>>> import numpy as np
>>> import numpy.linalg as la
>>> np.set_printoptions(precision=2, suppress=True, linewidth=120)
>>> rnd = lambda a: np.round(a, 2) + 0
>>> M = np.loadtxt("data.csv", delimiter=",")
>>> M
array([[-2.,  0.,  2.,  2.,  2.,  3.,  2., -2.],
       [ 1.,  0., -1.,  0., -3.,  2., -2., -2.],
       [ 2., -1.,  3., -6., -4., -1.,  4.,  3.],
       [ 0., -1.,  5., -4., -2.,  2.,  6.,  1.],
       [ 0.,  0.,  0.,  0.,  0.,  0.,  0.,  0.],
       [ 1.,  0., -1.,  0., -3.,  2., -2., -2.],
       [-2., -1.,  3., -3., -1., -2.,  3., -3.],
       [ 0., -5.,  8.,  1., -2.,  4.,  2., -1.],
       [ 1.,  3., -1.,  3., -3.,  0., -1.,  1.],
       [ 3., -3.,  2.,  2., -5.,  5., -3., -2.],
       [ 1., -2.,  2., -3., -5.,  0., -1., -1.],
       [-1., -1.,  2., -3., -4.,  0.,  1., -5.],
       [-1., -1.,  4., -5.,  1., -2.,  0., -1.],
       [-1., -4.,  9., -1.,  1.,  4.,  1., -3.],
       [-2.,  0.,  2.,  2.,  2.,  3.,  2., -2.],
       [ 1.,  0., -1.,  0., -3.,  2., -2., -2.],
       [ 0., -2.,  3., -3., -2., -2.,  1.,  1.],
       [ 0.,  0.,  0.,  0.,  0.,  0.,  0.,  0.],
       [-1., -1.,  4., -5.,  1., -2.,  0., -1.],
       [ 5., -4.,  5., -4., -9.,  4.,  1.,  1.],
       [ 2., -1.,  3., -6., -4., -1.,  4.,  3.],
       [ 3.,  1.,  1., -5.,  0.,  1.,  0.,  4.],
       [ 3., -5.,  7., -3., -2.,  1., -3.,  3.],
       [-3., -1.,  6., -3.,  3.,  1.,  2., -3.],
       [-2., -1.,  3., -3., -1., -2.,  3., -3.],
       [-2.,  0.,  5., -4., -1.,  2.,  8., -3.],
       [ 1., -4.,  7., -3., -1.,  1., -1., -1.],
       [-1.,  0.,  1.,  2., -1.,  5.,  0., -4.],
       [-3., -3.,  7., -4., -4.,  1.,  4., -6.],
       [ 0., -3.,  5.,  4.,  0.,  6.,  1., -2.],
       [-4.,  2.,  5.,  2.,  1., -1.,  6., -2.],
       [ 0.,  0.,  0.,  0.,  0.,  0.,  0.,  0.],
       [-2., -1.,  3., -3., -1., -2.,  3., -3.],
       [ 0.,  1.,  3.,  0., -2., -4.,  2.,  4.],
       [ 1.,  0., -1.,  0., -3.,  2., -2., -2.],
       [ 2.,  1.,  0., -3., -2.,  1.,  3.,  2.]])
>>> M[33] @ M[32]
np.float64(12.0)
>>> rnd(la.norm(M, 1)), rnd(la.norm(M, np.inf))
(np.float64(115.0), np.float64(33.0))
>>> la.norm(M, axis=1).argmax()
np.int64(19)
>>> rnd(la.norm(M[33] - M[32]))
np.float64(8.49)
>>> cen = M - M.mean(axis=0)
>>> evecs = la.svd(cen)[2][:7]
>>> out = cen - cen @ evecs.T @ evecs
>>> rnd((cen @ evecs.T).std(axis=0))
array([3.61, 3.39, 3.1 , 2.14, 2.  , 1.4 , 0.59])
>>> rnd(la.norm(out) / la.norm(cen))
np.float64(0.04)
>>> rnd(np.cov(cen @ evecs.T, rowvar=False))
array([[13.39,  0.  ,  0.  ,  0.  ,  0.  ,  0.  ,  0.  ],
       [ 0.  , 11.81,  0.  ,  0.  ,  0.  ,  0.  ,  0.  ],
       [ 0.  ,  0.  ,  9.86,  0.  ,  0.  ,  0.  ,  0.  ],
       [ 0.  ,  0.  ,  0.  ,  4.72,  0.  ,  0.  ,  0.  ],
       [ 0.  ,  0.  ,  0.  ,  0.  ,  4.1 ,  0.  ,  0.  ],
       [ 0.  ,  0.  ,  0.  ,  0.  ,  0.  ,  2.02,  0.  ],
       [ 0.  ,  0.  ,  0.  ,  0.  ,  0.  ,  0.  ,  0.36]])
>>> la.norm(out, axis=1).round(6).argmax()
np.int64(28)
>>> rnd(np.diag(evecs.T @ evecs))
array([0.36, 0.99, 0.99, 0.98, 0.94, 0.92, 0.96, 0.84])
>>> rnd(out.std(axis=0))
array([0.21, 0.02, 0.02, 0.04, 0.06, 0.07, 0.05, 0.1 ])
>>> vec = np.array([-1, 0, 2, 2, -2, -2, 3, -1])
>>> rhs = M @ vec
>>> beta, lr = np.zeros(8), 1 / la.norm(M, 2) ** 2
>>> for i in range(300):
...     beta -= lr * M.T @ (M @ beta - rhs)
...     if i % 50 == 0: print(i, round(la.norm(M @ beta - rhs), 2))
... 
0 43.75
50 1.41
100 0.92
150 0.8
200 0.71
250 0.63
>>> rnd(beta)
array([-1.28, -0.03,  1.96,  1.95, -2.08, -1.9 ,  2.94, -0.86])
>>> def softmax(z):
...     e = np.exp(z - z.max(axis=-1, keepdims=True))
...     return e / e.sum(axis=-1, keepdims=True)
... 
>>> rnd(softmax(M[32]))
array([0.  , 0.01, 0.49, 0.  , 0.01, 0.  , 0.49, 0.  ])
>>> S = M @ M.T / np.sqrt(8)
>>> rnd(softmax(S)[32] @ M)
array([-2.99, -2.97,  6.98, -4.  , -3.97,  1.01,  4.04, -5.97])
>>> J = np.array([[0, 0, 0, 0, 1],
...     [0, 0, 1, 0, 0],
...     [0, 1, 0, 1, 0],
...     [0, 0, 1, 0, 0],
...     [1, 0, 0, 0, 0]])
>>> J
array([[0, 0, 0, 0, 1],
       [0, 0, 1, 0, 0],
       [0, 1, 0, 1, 0],
       [0, 0, 1, 0, 0],
       [1, 0, 0, 0, 0]])
>>> np.trace(J @ J @ J) // 6
np.int64(0)
>>> low = np.diag(J.sum(axis=1)) - J
>>> low
array([[ 1,  0,  0,  0, -1],
       [ 0,  1, -1,  0,  0],
       [ 0, -1,  2, -1,  0],
       [ 0,  0, -1,  1,  0],
       [-1,  0,  0,  0,  1]])
>>> round(la.det(low[1:, 1:]))
0
>>> mat = np.array([[-2.0, 2.0, -5.0, 4.0, -1.0, 0.0, 0.0],
...     [-5.0, 1.0, 0.0, 4.0, 5.0, 0.0, 0.0],
...     [-4.0, -1.0, -2.0, 5.0, -4.0, 0.0, 0.0],
...     [0.0, 0.0, 2.0, -2.0, 0.0, 0.0, 0.0],
...     [-2.0, 5.0, 0.0, 0.0, -4.0, 0.0, 0.0],
...     [0.0, 0.0, 0.0, 0.0, 0.0, 1.0, 4.0],
...     [0.0, 0.0, 0.0, 0.0, 0.0, 1.0, 1.0]])
>>> rnd(la.det(mat))
np.float64(2814.0)
>>> np.flatnonzero(la.matrix_power((mat != 0) + (mat.T != 0) + np.eye(7), 7)[0])
array([0, 1, 2, 3, 4])
>>> (la.matrix_power((mat != 0) + (mat.T != 0) + np.eye(7), 7) > 0).astype(int)
array([[1, 1, 1, 1, 1, 0, 0],
       [1, 1, 1, 1, 1, 0, 0],
       [1, 1, 1, 1, 1, 0, 0],
       [1, 1, 1, 1, 1, 0, 0],
       [1, 1, 1, 1, 1, 0, 0],
       [0, 0, 0, 0, 0, 1, 1],
       [0, 0, 0, 0, 0, 1, 1]])
>>> f, v = mat[6], mat[5]
>>> f @ v
np.float64(5.0)
>>> p = (f @ v) / (f @ f) * f
>>> p
array([0. , 0. , 0. , 0. , 0. , 2.5, 2.5])
>>> (v - p) @ f
np.float64(0.0)
>>> la.matrix_rank(np.outer(f, v))
np.int64(1)
>>> f = np.array([2, -3, 2])
>>> np.convolve(mat[2], f)
array([ -8.,  10.,  -9.,  14., -27.,  22.,  -8.,   0.,   0.])
>>> np.polyval(f, mat[2])
array([46.,  7., 16., 37., 46.,  2.,  2.])
>>> np.array([np.convolve(row, f, "same") for row in mat])
array([[ 10., -20.,  27., -24.,  11.,  -2.,   0.],
       [ 17., -13.,  10.,  -2.,  -7.,  10.,   0.],
       [ 10.,  -9.,  14., -27.,  22.,  -8.,   0.],
       [  0.,   4., -10.,  10.,  -4.,   0.,   0.],
       [ 16., -19.,  10.,  -8.,  12.,  -8.,   0.],
       [  0.,   0.,   0.,   0.,   2.,   5., -10.],
       [  0.,   0.,   0.,   0.,   2.,  -1.,  -1.]])
>>> out = mat / np.sqrt((mat ** 2).mean(axis=1, keepdims=True))
>>> la.matrix_rank(out) == la.matrix_rank(mat)
np.True_
>>> la.matrix_rank(mat - mat.mean(axis=1, keepdims=True))
np.int64(6)
>>> X = np.load("layer18.npy")
>>> X
array([[ 0.28,  1.88, -0.69,  1.1 ,  0.64],
       [ 0.46,  1.54,  0.6 ,  0.32, -0.19],
       [ 1.41,  0.38, -1.73,  0.37, -0.63],
       [-0.63,  0.62, -0.65, -0.9 , -0.43]])
>>> rnd(X[1] @ X[0])
np.float64(2.84)
>>> la.norm(X, axis=1).argmax()
np.int64(0)
>>> rnd(la.norm(X, 1)), rnd(la.norm(X, np.inf))
(np.float64(4.42), np.float64(4.59))
>>> rnd(la.norm(X[1], 1)), rnd(la.norm(X[1], np.inf))
(np.float64(3.11), np.float64(1.54))
>>> rnd(la.norm(X, axis=1))
array([2.39, 1.76, 2.38, 1.48])
>>> rnd(la.norm(X, 2))
np.float64(3.0)
>>> W0 = np.loadtxt("mat.csv", delimiter=",")
>>> W0
array([[-10.27,   0.68,  -2.61,  -9.41,   9.85,  -3.05],
       [-11.41,  -1.82,  -4.77,  -9.32,   8.47,  -4.75],
       [-11.14,   0.28,  -5.16,  -9.89,  10.38,  -6.66],
       [ -9.69,  -1.02,  -5.3 , -10.2 ,  10.68,  -5.41],
       [-10.37,   2.58,  -5.86, -10.56,  10.56,  -4.97],
       [-10.66,  -0.18,  -4.5 , -10.86,   8.99,  -5.51],
       [ -8.78,   0.08,  -4.38, -11.94,  10.58,  -4.6 ],
       [-11.32,  -0.26,  -4.67, -10.2 ,  11.27,  -4.72],
       [-11.71,  -0.22,  -3.95,  -9.43,   9.68,  -6.46],
       [-10.82,   0.53,  -5.36, -10.15,   8.38,  -5.2 ],
       [-10.93,   0.19,  -6.04,  -8.57,  10.37,  -5.36],
       [-11.18,   1.03,  -5.35, -11.14,   9.32,  -5.12]])
>>> G = J.T @ J
>>> (J @ J.T).shape
(5, 5)
>>> A = np.load("block15.npy")
>>> A
array([[ 4., -1.,  0.,  0.],
       [-1., -4., -1.,  0.],
       [ 0., -1., -1., -1.],
       [ 0.,  0., -1., -1.]])
>>> rng = np.random.default_rng(1164)
>>> lab = rng.permutation(4)
>>> lab
array([3, 0, 1, 2])
>>> out = A[lab][:, lab]
>>> np.diag(out)
array([-1.,  4., -4., -1.])
>>> rnd(np.sort(np.abs(la.eigvals(out))))
array([0.12, 1.81, 4.13, 4.44])
>>> np.trace(out)
np.float64(-2.0)
>>> np.allclose(out, A)
False
>>> A.reshape(-1, 2)
array([[ 4., -1.],
       [ 0.,  0.],
       [-1., -4.],
       [-1.,  0.],
       [ 0., -1.],
       [-1., -1.],
       [ 0.,  0.],
       [-1., -1.]])
>>> A.ravel(order="F")
array([ 4., -1.,  0.,  0., -1., -4., -1.,  0.,  0., -1., -1., -1.,  0.,  0., -1., -1.])
>>> t3 = A.reshape(4, 2, -1)
>>> t3[:, 0]
array([[ 4., -1.],
       [-1., -4.],
       [ 0., -1.],
       [ 0.,  0.]])
>>> t3.sum(axis=1)
array([[ 4., -1.],
       [-2., -4.],
       [-1., -2.],
       [-1., -1.]])
>>> np.einsum("ihd,jhd->hij", t3, t3).shape
(2, 4, 4)
>>> t3.shape
(4, 2, 2)
>>> t3.transpose(1, 0, 2)
array([[[ 4., -1.],
        [-1., -4.],
        [ 0., -1.],
        [ 0.,  0.]],

       [[ 0.,  0.],
        [-1.,  0.],
        [-1., -1.],
        [-1., -1.]]])
>>> round(np.log10(la.cond(A)))
2
>>> np.argsort(-la.norm(A, axis=0).round(6), kind="stable")[:3]
array([1, 0, 2])
>>> [round(float(x), 2) for x in la.svd(A, compute_uv=False)[:3]]
[4.44, 4.13, 1.81]
>>> la.matrix_rank(A, rtol=0.1)
np.int64(3)
>>> feats = np.array([[1.93, -1.14, -5.05, 7.65, -3.31],
...     [4.08, 0.88, -0.72, -2.91, -8.58],
...     [1.52, 3.45, 2.39, 5.52, 7.04],
...     [1.09, -5.73, -0.69, 6.36, 5.01],
...     [-2.25, 7.96, 1.54, 5.25, 1.28],
...     [7.33, 2.09, 3.33, 4.75, 2.87],
...     [7.04, 6.37, 1.3, -2.61, -1.2],
...     [-8.22, -4.58, 2.63, 1.07, 1.84],
...     [0.04, 1.76, 1.6, -9.7, 0.47],
...     [0.22, -2.4, -4.23, 1.25, -8.64]])
>>> G = np.cov(feats, rowvar=False)
>>> rnd(feats.std(axis=0))
array([4.28, 4.21, 2.73, 5.14, 4.98])
>>> rnd(np.median(feats, axis=0))
array([1.31, 1.32, 1.42, 3.  , 0.88])
>>> rnd(np.corrcoef(feats[:, 4], feats[:, 3])[0, 1])
np.float64(0.34)
>>> np.argsort(-feats.std(axis=0).round(6), kind="stable")
array([3, 4, 0, 1, 2])
>>> G.shape
(5, 5)
